$ python3 -q
>>> import numpy as np
>>> np.set_printoptions(suppress=True, linewidth=160)
>>> rnd = lambda a: np.round(a, 1) + 0
>>> arr = np.load("case5.npy")
>>> arr
array([[ 3, -3,  0,  2,  0,  3, -2],
       [-8, -6,  0,  1, -5, -1, -7],
       [-2, -9, -7,  5, -2, -8, -9],
       [-7, -6, -7, -1,  5,  3,  9],
       [ 2,  7,  6, -9,  8,  0, -4],
       [-7, -1,  2,  8,  2, -4, -2],
       [-4, -4, -4,  5, -5, -6,  2],
       [ 1, -7, -9, -2, -8, -8,  3],
       [-8,  3,  6, -9,  0, -3,  6],
       [ 0,  5, -3, -5,  8,  6,  8],
       [ 8, -2, -2,  3, -4,  4, -6]])
>>> vec = np.array([0, 0, 2, 2, 1, 0, 1])
>>> target = arr @ vec
>>> rnd(np.linalg.lstsq(arr, target)[0])
array([0., 0., 2., 2., 1., 0., 1.])
>>> rnd(np.linalg.pinv(arr) @ arr)
array([[1., 0., 0., 0., 0., 0., 0.],
       [0., 1., 0., 0., 0., 0., 0.],
       [0., 0., 1., 0., 0., 0., 0.],
       [0., 0., 0., 1., 0., 0., 0.],
       [0., 0., 0., 0., 1., 0., 0.],
       [0., 0., 0., 0., 0., 1., 0.],
       [0., 0., 0., 0., 0., 0., 1.]])
>>> rng = np.random.default_rng(15)
>>> target = target + 0.3 * rng.normal(size=11)
>>> rnd(target)
array([  1.6, -10.3, -14.9,  -2.2,  -1.8,  20.2,  -1.4, -26.7,  -0.2,   0.6,  -7.8])
>>> beta, *_ = np.linalg.lstsq(arr, target)
>>> rnd(beta)
array([0. , 0.1, 1.9, 2. , 1. , 0. , 1. ])
>>> rnd(np.linalg.norm(target - arr @ beta))
np.float64(0.7)
>>> beta.round()
array([-0.,  0.,  2.,  2.,  1., -0.,  1.])
>>> rnd(arr.T @ (target - arr @ beta))
array([0., 0., 0., 0., 0., 0., 0.])
>>> hat = arr @ np.linalg.solve(arr.T @ arr, arr.T)
>>> rnd(hat @ arr[:, 3])
array([ 2.,  1.,  5., -1., -9.,  8.,  5., -2., -9., -5.,  3.])
>>> M2 = arr + rng.integers(-2, 3, (11, 6)) @ rng.integers(-2, 3, (6, 7))
>>> M2
array([[  5,   5,  -8,   2,   0,   7, -10],
       [-13,  -8,  -3,  -2,  -8,   1,  -5],
       [ -1,  -9,  -5,   2,  -1,  -6, -15],
       [ -4,  -1,  -8,   1,  -2,  -1,  13],
       [  5,   8,   5,  -5,  13,   2, -11],
       [ -8,  -6,  10,   6,   3,  -8,   4],
       [ -5,  -2,  -8,  -3,  -6,  -2,   7],
       [ -5, -17,  -7,  -5,  -7,  -4,   3],
       [-11,   5,  -4,  -9,  -5,   1,   9],
       [ -2,  17, -13,  -7,   6,   6,   6],
       [  9,  -4,  -5,  12, -12,   2,  -2]])
>>> np.linalg.matrix_rank(M2 - arr, tol=1e-8)
np.int64(6)
>>> np.abs(M2 - arr).sum(axis=1)
array([30, 20, 15, 26, 23, 27, 25, 26, 27, 30, 29])
>>> r0, v = arr[5], arr[10]
>>> r0 @ r0
np.int64(142)
>>> r0 @ v
np.int64(-46)
>>> p = (r0 @ v) / (r0 @ r0) * r0
>>> rnd(np.linalg.norm(r0 + v) ** 2 + np.linalg.norm(r0 - v) ** 2)
np.float64(582.0)
>>> rnd(p)
array([ 2.3,  0.3, -0.6, -2.6, -0.6,  1.3,  0.6])
>>> M2 = np.c_[arr[:, :2] @ np.array([[-3, 2], [-1, 1]]), np.array([-1, -3, 1, 2, 1, 2, 5, 1, -5, 4, 3])]
>>> M2
array([[ -6,   3,  -1],
       [ 30, -22,  -3],
       [ 15, -13,   1],
       [ 27, -20,   2],
       [-13,  11,   1],
       [ 22, -15,   2],
       [ 16, -12,   5],
       [  4,  -5,   1],
       [ 21, -13,  -5],
       [ -5,   5,   4],
       [-22,  14,   3]])
>>> rnd(np.linalg.norm(M2 - arr @ np.linalg.lstsq(arr, M2)[0], axis=0))
array([0. , 0. , 5.1])
>>> rnd(np.linalg.norm(np.linalg.qr(arr)[0].T @ M2, axis=0) ** 2 / ((M2 ** 2).sum(axis=0) + 1e-12))
array([1. , 1. , 0.7])
>>> A = np.load("test2.npy")
>>> A
array([[ 0,  0,  0,  0,  2,  0,  0],
       [ 0,  0,  0,  0,  0,  1,  0],
       [ 0,  0, -2,  0,  0,  0,  0],
       [ 2,  0,  0,  0,  0,  0,  0],
       [ 0,  0,  0, -2,  0,  0,  0],
       [ 0,  0,  0,  0,  0,  0, -1],
       [ 0, -1,  0,  0,  0,  0,  0]])
>>> A @ A.T
array([[4, 0, 0, 0, 0, 0, 0],
       [0, 1, 0, 0, 0, 0, 0],
       [0, 0, 4, 0, 0, 0, 0],
       [0, 0, 0, 4, 0, 0, 0],
       [0, 0, 0, 0, 4, 0, 0],
       [0, 0, 0, 0, 0, 1, 0],
       [0, 0, 0, 0, 0, 0, 1]])
>>> A[:, 1] @ A[:, 2]
np.int64(0)
>>> A.T @ A
array([[4, 0, 0, 0, 0, 0, 0],
       [0, 1, 0, 0, 0, 0, 0],
       [0, 0, 4, 0, 0, 0, 0],
       [0, 0, 0, 4, 0, 0, 0],
       [0, 0, 0, 0, 4, 0, 0],
       [0, 0, 0, 0, 0, 1, 0],
       [0, 0, 0, 0, 0, 0, 1]])
>>> M2 = A / np.sqrt((A ** 2).mean(axis=1, keepdims=True))
>>> np.linalg.matrix_rank(A - A.mean(axis=1, keepdims=True))
np.int64(6)
>>> rnd(M2[6])
array([ 0. , -2.6,  0. ,  0. ,  0. ,  0. ,  0. ])
>>> rnd(A - A.mean(axis=1, keepdims=True))
array([[-0.3, -0.3, -0.3, -0.3,  1.7, -0.3, -0.3],
       [-0.1, -0.1, -0.1, -0.1, -0.1,  0.9, -0.1],
       [ 0.3,  0.3, -1.7,  0.3,  0.3,  0.3,  0.3],
       [ 1.7, -0.3, -0.3, -0.3, -0.3, -0.3, -0.3],
       [ 0.3,  0.3,  0.3, -1.7,  0.3,  0.3,  0.3],
       [ 0.1,  0.1,  0.1,  0.1,  0.1,  0.1, -0.9],
       [ 0.1, -0.9,  0.1,  0.1,  0.1,  0.1,  0.1]])
>>> rnd(np.linalg.norm(M2, axis=1))
array([2.6, 2.6, 2.6, 2.6, 2.6, 2.6, 2.6])
>>> np.linalg.matrix_rank(M2) == np.linalg.matrix_rank(A)
np.True_
>>> np.allclose(A, A.T)
False
>>> np.linalg.matrix_power(A, 2)
array([[ 0,  0,  0, -4,  0,  0,  0],
       [ 0,  0,  0,  0,  0,  0, -1],
       [ 0,  0,  4,  0,  0,  0,  0],
       [ 0,  0,  0,  0,  4,  0,  0],
       [-4,  0,  0,  0,  0,  0,  0],
       [ 0,  1,  0,  0,  0,  0,  0],
       [ 0,  0,  0,  0,  0, -1,  0]])
>>> A @ A
array([[ 0,  0,  0, -4,  0,  0,  0],
       [ 0,  0,  0,  0,  0,  0, -1],
       [ 0,  0,  4,  0,  0,  0,  0],
       [ 0,  0,  0,  0,  4,  0,  0],
       [-4,  0,  0,  0,  0,  0,  0],
       [ 0,  1,  0,  0,  0,  0,  0],
       [ 0,  0,  0,  0,  0, -1,  0]])
>>> Q, Rm = np.linalg.qr(arr)
>>> np.allclose(Rm.T @ Rm, arr.T @ arr)
True
>>> rnd(abs(Rm[0, 0])), rnd(np.linalg.norm(arr[:, 0]))
(np.float64(18.0), np.float64(18.0))
>>> rnd(np.trace(Q @ Q.T))
np.float64(7.0)
>>> Q, Rm = np.linalg.qr(A)
>>> np.allclose(Rm.T @ Rm, A.T @ A)
True
>>> np.trace(Q @ Q.T)
np.float64(7.0)
>>> M2 = np.array([[1, 1], [1, -1]])
>>> M = np.kron(M2, np.kron(M2, M2))[rng.permutation(8)][:7]
>>> M
array([[ 1, -1,  1, -1, -1,  1, -1,  1],
       [ 1,  1, -1, -1,  1,  1, -1, -1],
       [ 1, -1, -1,  1,  1, -1, -1,  1],
       [ 1,  1, -1, -1, -1, -1,  1,  1],
       [ 1, -1, -1,  1, -1,  1,  1, -1],
       [ 1,  1,  1,  1,  1,  1,  1,  1],
       [ 1,  1,  1,  1, -1, -1, -1, -1]])
>>> G = M.T @ M
>>> G
array([[ 7,  1, -1,  1, -1,  1, -1,  1],
       [ 1,  7,  1, -1,  1, -1,  1, -1],
       [-1,  1,  7,  1, -1,  1, -1,  1],
       [ 1, -1,  1,  7,  1, -1,  1, -1],
       [-1,  1, -1,  1,  7,  1, -1,  1],
       [ 1, -1,  1, -1,  1,  7,  1, -1],
       [-1,  1, -1,  1, -1,  1,  7,  1],
       [ 1, -1,  1, -1,  1, -1,  1,  7]])
>>> np.trace(G), (M ** 2).sum()
(np.int64(56), np.int64(56))
>>> (M @ M.T).shape
(7, 7)
>>> np.linalg.matrix_rank(G)
np.int64(7)
>>> r0 = np.array([9, 7, -5])
>>> np.array([np.convolve(row, r0, "same") for row in M])
array([[ -2,  -3,   3, -21,   7,   3,  -3,  12],
       [ 16,  -7, -21,   7,  21,  -7, -21,  -2],
       [ -2, -21,   7,  21,  -7, -21,   7,  12],
       [ 16,  -7, -21, -11, -11,   7,  21,   2],
       [ -2, -21,   7,   3,  -3,  21,  -7, -12],
       [ 16,  11,  11,  11,  11,  11,  11,   2],
       [ 16,  11,  11,  -7, -21, -11, -11,  -2]])
>>> np.convolve(M[4], r0)
array([  9,  -2, -21,   7,   3,  -3,  21,  -7, -12,   5])
>>> np.correlate(M[4], M[0], "full")
array([ 1, -2,  1,  0, -3,  6, -3,  0,  3, -6,  3,  0, -1,  2, -1])
>>> np.polyval(r0, M[4])
array([11, -3, -3, 11, -3, 11, 11, -3])
>>> M2 = M / np.linalg.norm(M, axis=1, keepdims=True)
>>> G = M2 @ M2.T
>>> (np.abs(G) > 0.9).astype(int)
array([[1, 0, 0, 0, 0, 0, 0],
       [0, 1, 0, 0, 0, 0, 0],
       [0, 0, 1, 0, 0, 0, 0],
       [0, 0, 0, 1, 0, 0, 0],
       [0, 0, 0, 0, 1, 0, 0],
       [0, 0, 0, 0, 0, 1, 0],
       [0, 0, 0, 0, 0, 0, 1]])
>>> (G - 2 * np.eye(7)).round(6).argmax(axis=1)
array([1, 0, 0, 0, 0, 0, 0])
>>> np.degrees(np.arccos(np.clip(G[0, 5], -1, 1)))
np.float64(90.0)
>>> rnd(G[0])
array([1., 0., 0., 0., 0., 0., 0.])
>>> M[5] @ M[3]
np.int64(0)
>>> rnd(np.linalg.norm(M, 1)), rnd(np.linalg.norm(M, np.inf))
(np.float64(7.0), np.float64(8.0))
>>> np.linalg.norm(M, axis=1).argmax()
np.int64(0)
>>> rnd(np.linalg.norm(M, axis=0))
array([2.6, 2.6, 2.6, 2.6, 2.6, 2.6, 2.6, 2.6])
>>> rnd(np.linalg.norm(M, axis=1))
array([2.8, 2.8, 2.8, 2.8, 2.8, 2.8, 2.8])
>>> rnd(np.linalg.norm(M, "nuc"))
np.float64(19.8)
>>> rnd(np.linalg.norm(M, 2))
np.float64(2.8)
>>> E = np.array([[2, 0, 0, 0, 0, 0],
...     [1, 1, 0, 0, 0, 0],
...     [1, -1, 0, 0, 0, 0],
...     [0, 0, 2, 0, 0, 0],
...     [0, 0, 1, 1, 0, 0],
...     [0, 0, 1, -1, 0, 0],
...     [0, 0, 0, 0, 2, 0],
...     [0, 0, 0, 0, 1, 1],
...     [0, 0, 0, 0, 1, -1]])
>>> vec = np.array([3, 3, 5, 1, 5, 0])
>>> target = E @ vec
>>> target
array([ 6,  6,  0, 10,  6,  4, 10,  5,  5])
>>> rnd(np.linalg.lstsq(E, target)[0])
array([3., 3., 5., 1., 5., 0.])
>>> rnd(np.linalg.pinv(E) @ E)
array([[1., 0., 0., 0., 0., 0.],
       [0., 1., 0., 0., 0., 0.],
       [0., 0., 1., 0., 0., 0.],
       [0., 0., 0., 1., 0., 0.],
       [0., 0., 0., 0., 1., 0.],
       [0., 0., 0., 0., 0., 1.]])
>>> target = target + 0.1 * rng.normal(size=9)
>>> rnd(target)
array([ 5.8,  5.9,  0. ,  9.8,  6. ,  3.9, 10.1,  5.1,  5. ])
>>> beta, *_ = np.linalg.lstsq(E, target)
>>> [round(float(np.linalg.norm(np.linalg.solve(E.T @ E + lam * np.eye(6), E.T @ target))), 2) for lam in (0, 1, 10, 100)]
[8.26, 6.87, 2.91, 0.44]
>>> rnd(beta)
array([2.9, 3. , 4.9, 1.1, 5. , 0. ])
>>> r0, v = M[6], M[4]
>>> r0 @ v
np.int64(0)
>>> r0 @ r0
np.int64(8)
>>> p = (r0 @ v) / (r0 @ r0) * r0
>>> np.outer(r0, v)
array([[ 1, -1, -1,  1, -1,  1,  1, -1],
       [ 1, -1, -1,  1, -1,  1,  1, -1],
       [ 1, -1, -1,  1, -1,  1,  1, -1],
       [ 1, -1, -1,  1, -1,  1,  1, -1],
       [-1,  1,  1, -1,  1, -1, -1,  1],
       [-1,  1,  1, -1,  1, -1, -1,  1],
       [-1,  1,  1, -1,  1, -1, -1,  1],
       [-1,  1,  1, -1,  1, -1, -1,  1]])
>>> (v - p) @ r0
np.float64(0.0)
>>> rnd(np.linalg.norm(r0 + v) ** 2 + np.linalg.norm(r0 - v) ** 2)
np.float64(32.0)
>>> v - p
array([ 1., -1., -1.,  1., -1.,  1.,  1., -1.])
>>> p
array([ 0.,  0.,  0.,  0., -0., -0., -0., -0.])
>>> Q, Rm = np.linalg.qr(E)
>>> Q.shape, Rm.shape
((9, 6), (6, 6))
>>> rnd(Rm)
array([[-2.4,  0. ,  0. ,  0. ,  0. ,  0. ],
       [ 0. , -1.4,  0. ,  0. ,  0. ,  0. ],
       [ 0. ,  0. , -2.4,  0. ,  0. ,  0. ],
       [ 0. ,  0. ,  0. , -1.4,  0. ,  0. ],
       [ 0. ,  0. ,  0. ,  0. , -2.4,  0. ],
       [ 0. ,  0. ,  0. ,  0. ,  0. , -1.4]])
>>> rnd(abs(Rm[0, 0])), rnd(np.linalg.norm(E[:, 0]))
(np.float64(2.4), np.float64(2.4))
>>> rnd(Q @ Rm)
array([[ 2.,  0.,  0.,  0.,  0.,  0.],
       [ 1.,  1.,  0.,  0.,  0.,  0.],
       [ 1., -1.,  0.,  0.,  0.,  0.],
       [ 0.,  0.,  2.,  0.,  0.,  0.],
       [ 0.,  0.,  1.,  1.,  0.,  0.],
       [ 0.,  0.,  1., -1.,  0.,  0.],
       [ 0.,  0.,  0.,  0.,  2.,  0.],
       [ 0.,  0.,  0.,  0.,  1.,  1.],
       [ 0.,  0.,  0.,  0.,  1., -1.]])
>>> rnd(np.trace(Q @ Q.T))
np.float64(6.0)
>>> evals, vecs = np.linalg.eigh(Rm)
>>> rnd(vecs.T @ Rm @ vecs)
array([[-2.4,  0. ,  0. ,  0. ,  0. ,  0. ],
       [ 0. , -2.4,  0. ,  0. ,  0. ,  0. ],
       [ 0. ,  0. , -2.4,  0. ,  0. ,  0. ],
       [ 0. ,  0. ,  0. , -1.4,  0. ,  0. ],
       [ 0. ,  0. ,  0. ,  0. , -1.4,  0. ],
       [ 0. ,  0. ,  0. ,  0. ,  0. , -1.4]])
>>> (evals > 1e-8).sum(), (evals < -1e-8).sum()
(np.int64(0), np.int64(6))
>>> rnd(evals.sum()), rnd(np.trace(Rm))
(np.float64(-11.6), np.float64(-11.6))
>>> rnd(np.linalg.svd(Rm, compute_uv=False))
array([2.4, 2.4, 2.4, 1.4, 1.4, 1.4])
>>> rnd(vecs @ np.diag(evals) @ vecs.T)
array([[-2.4,  0. ,  0. ,  0. ,  0. ,  0. ],
       [ 0. , -1.4,  0. ,  0. ,  0. ,  0. ],
       [ 0. ,  0. , -2.4,  0. ,  0. ,  0. ],
       [ 0. ,  0. ,  0. , -1.4,  0. ,  0. ],
       [ 0. ,  0. ,  0. ,  0. , -2.4,  0. ],
       [ 0. ,  0. ,  0. ,  0. ,  0. , -1.4]])
>>> np.unique(evals.round(6) + 0, return_counts=True)[1]
array([3, 3])
>>> rnd(evals)
array([-2.4, -2.4, -2.4, -1.4, -1.4, -1.4])
>>> vecs.T @ vecs
array([[1., 0., 0., 0., 0., 0.],
       [0., 1., 0., 0., 0., 0.],
       [0., 0., 1., 0., 0., 0.],
       [0., 0., 0., 1., 0., 0.],
       [0., 0., 0., 0., 1., 0.],
       [0., 0., 0., 0., 0., 1.]])
>>> rnd(np.linalg.eigvalsh(Rm @ Rm))
array([2., 2., 2., 6., 6., 6.])
>>> rnd(np.linalg.eigvalsh(Rm + -3 * np.eye(6)))
array([-5.4, -5.4, -5.4, -4.4, -4.4, -4.4])
>>> Q, vecs = np.linalg.qr(E[:, :3])[0], np.linalg.qr(E[:, 3:])[0]
>>> sv = np.linalg.svd(Q.T @ vecs, compute_uv=False)
>>> np.degrees(np.arccos(sv.clip(0, 1)))
array([90., 90., 90.])
>>> rnd(sv)
array([0., 0., 0.])
>>> rnd(np.linalg.norm(Q @ Q.T - vecs @ vecs.T, 2))
np.float64(1.0)
>>> J = np.load("dump.npy")
>>> J
array([[-1,  0, -1,  1],
       [-3, -3, -2,  3],
       [ 2, -1, -3,  3],
       [-1,  1,  1, -1],
       [ 3,  0,  3, -1],
       [ 1, -2,  0,  3],
       [ 0,  0,  2,  2],
       [ 2,  3,  1, -2]])
>>> M2 = J + rng.integers(-2, 3, (8, 3)) @ rng.integers(-2, 3, (3, 4))
>>> M2
array([[ 7,  0,  1, -1],
       [-5, -5,  2, -1],
       [ 6, -3,  2, -2],
       [-1,  1,  0,  0],
       [ 2, -1,  4, -2],
       [ 5,  0, -5,  8],
       [ 7,  1,  2,  2],
       [10,  3,  3, -4]])
>>> np.abs(M2 - J).sum(axis=1)
array([12, 12, 16,  2,  4, 16,  8, 12])
>>> rnd(np.linalg.svd(M2 - J, compute_uv=False))
array([15.1, 12.3,  0.9,  0. ])
>>> hat = M2 @ np.linalg.solve(M2.T @ M2, M2.T)
>>> rnd(np.linalg.eigvalsh(hat))
array([0., 0., 0., 0., 1., 1., 1., 1.])
>>> np.linalg.matrix_rank(np.eye(8) - hat)
np.int64(4)
>>> vec = np.array([9, 3, 1, -9])
>>> a = np.maximum(J @ vec, 0)
>>> rnd(np.tanh(J @ vec))
array([-1., -1., -1.,  1.,  1., -1., -1.,  1.])
>>> np.maximum(J @ (3 * vec), 0)
array([  0,   0,   0,  12, 117,   0,   0, 138])
>>> np.flatnonzero(a > 1e-9)
array([3, 4, 7])
